In [1]: import numpy as np

In [2]: import numpy.linalg as la

In [3]: np.set_printoptions(suppress=True, linewidth=140)

In [4]: A = np.loadtxt("x.csv", delimiter=",")

In [5]: print(A.round(2))
[[ 0.98 -0.05 -0.15]
 [-0.05  0.9  -0.3 ]
 [-0.15 -0.3   0.13]]

In [6]: U, s, VT = la.svd(A)

In [7]: print(s.round(2) + 0)
[1. 1. 0.]

In [8]: print(np.argmax(s[:-1] / (s[1:] + 1e-6)) + 1)
2

In [9]: A2 = U[:, :2] @ np.diag(s[:2]) @ VT[:2]

In [10]: print(A2.round(2))
[[ 0.98 -0.05 -0.15]
 [-0.05  0.9  -0.3 ]
 [-0.15 -0.3   0.13]]

In [11]: print(la.matrix_rank(A2))
2

In [12]: print(round(float(la.norm(A - A2) / la.norm(A)), 2))
0.0

In [13]: print(round(la.norm(A - A2, 2), 2), round(float(s[2]), 2))
0.0 0.0

In [14]: print(la.matrix_rank(A, rtol=0.05))
2

In [15]: X = np.loadtxt("mat.csv", delimiter=",")

In [16]: print(X)
[[  0.95   6.62  -8.4    6.95  -5.03   3.34]
 [  0.34   0.58  -7.6    6.3   -0.39   0.68]
 [ -4.62 -11.79  10.32   1.9   17.47  19.94]
 [  2.74   9.12   6.61  -6.43 -18.59  -9.54]
 [  4.56  11.6   -0.77  -7.52 -19.64 -17.32]
 [ -0.77  -4.97  12.89  -8.05   2.82   3.61]
 [  1.08  -0.56  -4.29   1.3    6.51   0.82]
 [ -3.59  -6.52   0.95  10.07  11.66  18.51]
 [ -1.44  -8.71   1.22   5.15  14.41  15.97]
 [  1.59   8.06  -9.13   6.31  -8.12   1.16]
 [ -4.05 -14.11   2.     3.94  18.33   4.81]
 [  1.29   3.92   4.95 -10.7   -9.95 -16.81]
 [  2.74   3.47   3.35  -4.51  -9.04  -4.48]
 [  0.5    7.95 -20.84  16.74   2.75   9.32]
 [ -2.2  -13.86   2.34   4.37  12.38   2.75]
 [  3.19  12.43  -2.35  -8.75 -17.73 -17.76]
 [  1.52  -0.85  -1.07   1.93  -5.19  -4.4 ]
 [  3.4   11.54  -5.28  -1.07 -12.06  -3.75]
 [  1.52   4.08  -6.25   4.19  -1.75   2.54]
 [ -6.37 -16.59  22.15  -5.62  15.08   4.74]
 [ -2.97  -8.12   6.17   1.67   9.3    8.75]
 [  0.47  -1.02   4.74  -5.39  -2.15  -5.47]
 [ -2.34 -12.86  13.26  -6.16   8.29   0.46]
 [  0.8    0.9   -5.44   1.29   1.32  -7.34]
 [ -0.82   6.08   1.62  -1.68  -2.62   1.72]]

In [17]: r0, v = X[24], X[6]

In [18]: print(round(float(r0 @ r0), 2))
52.91

In [19]: print(r0 @ v)
-29.07

In [20]: p = (r0 @ v) / (r0 @ r0) * r0

In [21]: print(round(float(la.norm(r0 + v) ** 2 + la.norm(r0 - v) ** 2), 2))
235.07

In [22]: print(np.round((v - p) @ r0, 2))
-0.0

In [23]: print(p.round(2))
[ 0.45 -3.34 -0.89  0.92  1.44 -0.95]

In [24]: print(np.round(v - p, 2))
[ 0.63  2.78 -3.4   0.38  5.07  1.77]

In [25]: d = la.norm(X[:, None] - X[None], axis=-1)

In [26]: print(np.flatnonzero(d[11] < d.mean() / 2))
[11]

In [27]: print(la.matrix_rank(d ** 2))
8

In [28]: print(d.shape)
(25, 25)

In [29]: print((d + 1e9 * np.eye(25)).round(6).argmin(axis=1))
[ 9 18  8  4 15 22  1  8  7  0 14  3 21  0 10  4 23  9  1 22 14 12  5 16 18]

In [30]: print(np.unravel_index(d.round(6).argmax(), d.shape))
(np.int64(2), np.int64(4))
